% ipython --no-banner

In [1]: import numpy as np

In [2]: import numpy.linalg as la

In [3]: np.set_printoptions(precision=2, suppress=True, linewidth=120)

In [4]: arr = np.loadtxt("test3.csv", delimiter=",")

In [5]: arr
Out[5]: 
array([[-6.,  0., -6.],
       [ 0.,  0.,  0.],
       [ 6.,  0.,  6.],
       [-2.,  0., -2.],
       [ 6.,  0.,  6.]])

In [6]: Uu, sv, Vt = la.svd(arr, full_matrices=False)

In [7]: round(float(np.sqrt((sv ** 2).sum())), 2), round(la.norm(arr), 2)
Out[7]: (14.97, np.float64(14.97))

In [8]: np.abs(Uu[:, 0]).round(6).argmax()
Out[8]: np.int64(0)

In [9]: np.abs(Vt[0])
Out[9]: array([0.71, 0.  , 0.71])

In [10]: sv.round(2) + 0
Out[10]: array([14.97,  0.  ,  0.  ])

In [11]: np.round(Uu.T @ Uu, 2) + 0
Out[11]: 
array([[1., 0., 0.],
       [0., 1., 0.],
       [0., 0., 1.]])

In [12]: (sv > 1e-8).sum()
Out[12]: np.int64(1)

In [13]: np.allclose(Uu * sv @ Vt, arr)
Out[13]: True

In [14]: np.round(sv / sv[0], 2) + 0
Out[14]: array([1., 0., 0.])

In [15]: Uu, sv, Vt = la.svd(arr)

In [16]: vecs = Vt[:(sv > 1e-8).sum()]

In [17]: rng = np.random.default_rng(424)

In [18]: vec = arr[3] + -1 * arr[1] + rng.integers(2) * np.eye(3)[0]

In [19]: vec
Out[19]: array([-2.,  0., -2.])

In [20]: np.allclose(vecs.T @ vecs @ vec, vec)
Out[20]: True

In [21]: vecs.T @ vecs
Out[21]: 
array([[0.5, 0. , 0.5],
       [0. , 0. , 0. ],
       [0.5, 0. , 0.5]])

In [22]: round(float(la.norm(vec - vecs.T @ vecs @ vec)), 2)
Out[22]: 0.0

In [23]: la.matrix_rank(np.vstack([arr, vec]))
Out[23]: np.int64(1)

In [24]: np.diag(vecs.T @ vecs)
Out[24]: array([0.5, 0. , 0.5])

In [25]: la.cond(arr) > 100
Out[25]: np.True_

In [26]: la.matrix_rank(arr, rtol=0.1)
Out[26]: np.int64(1)

In [27]: [round(float(x), 2) for x in la.svd(arr, compute_uv=False)[:3]]
Out[27]: [14.97, 0.0, 0.0]

In [28]: m1 = np.array([[-3, 2, -3, 2, -3, 2],
    ...:     [3, -3, 3, -3, 3, -3],
    ...:     [-3, 0, -3, 0, -3, 0],
    ...:     [-3, 2, -3, 2, -3, 2],
    ...:     [3, -3, 3, -3, 3, -3],
    ...:     [-3, 0, -3, 0, -3, 0]])

In [29]: m1
Out[29]: 
array([[-3,  2, -3,  2, -3,  2],
       [ 3, -3,  3, -3,  3, -3],
       [-3,  0, -3,  0, -3,  0],
       [-3,  2, -3,  2, -3,  2],
       [ 3, -3,  3, -3,  3, -3],
       [-3,  0, -3,  0, -3,  0]])

In [30]: # column 2 repeats column 0

In [31]: Uu, sv, Vt = la.svd(m1)

In [32]: vecs = Vt[:(sv > 1e-8).sum()]

In [33]: vec = m1[5] + -3 * m1[0] + rng.integers(2) * np.eye(6)[3]

In [34]: vec
Out[34]: array([ 6., -6.,  6., -5.,  6., -6.])

In [35]: np.diag(vecs.T @ vecs)
Out[35]: array([0.33, 0.33, 0.33, 0.33, 0.33, 0.33])

In [36]: r = la.matrix_rank(m1)

In [37]: r
Out[37]: np.int64(2)

In [38]: N = la.svd(m1)[2][r:].T

In [39]: [int(la.matrix_rank(m1[:i])) for i in range(1, len(m1) + 1)]
Out[39]: [1, 2, 2, 2, 2, 2]

In [40]: la.matrix_rank(m1.T @ m1), la.matrix_rank(m1 @ m1.T)
Out[40]: (np.int64(2), np.int64(2))

In [41]: np.round(m1 @ N, 2) + 0
Out[41]: 
array([[0., 0., 0., 0.],
       [0., 0., 0., 0.],
       [0., 0., 0., 0.],
       [0., 0., 0., 0.],
       [0., 0., 0., 0.],
       [0., 0., 0., 0.]])

In [42]: [int(la.matrix_rank(np.delete(m1, i, axis=0))) for i in range(6)]
Out[42]: [2, 2, 2, 2, 2, 2]

In [43]: la.matrix_power(m1, 4)
Out[43]: 
array([[ 48,  16,  48,  16,  48,  16],
       [  0,   0,   0,   0,   0,   0],
       [144,  48, 144,  48, 144,  48],
       [ 48,  16,  48,  16,  48,  16],
       [  0,   0,   0,   0,   0,   0],
       [144,  48, 144,  48, 144,  48]])

In [44]: np.round(np.abs(la.eigvals(m1)).max(), 2)
Out[44]: np.float64(4.0)

In [45]: np.trace(m1)
Out[45]: np.int64(-4)

In [46]: np.round(np.sort(np.abs(la.eigvals(m1))), 2) + 0
Out[46]: array([0., 0., 0., 0., 0., 4.])

In [47]: out = m1 / la.norm(m1, axis=1, keepdims=True)

In [48]: gram = out @ out.T

In [49]: gram[1]
Out[49]: array([-0.98,  1.  , -0.71, -0.98,  1.  , -0.71])

In [50]: np.argwhere(np.triu(np.abs(gram) > 0.95, 1))
Out[50]: 
array([[0, 1],
       [0, 3],
       [0, 4],
       [1, 3],
       [1, 4],
       [2, 5],
       [3, 4]])
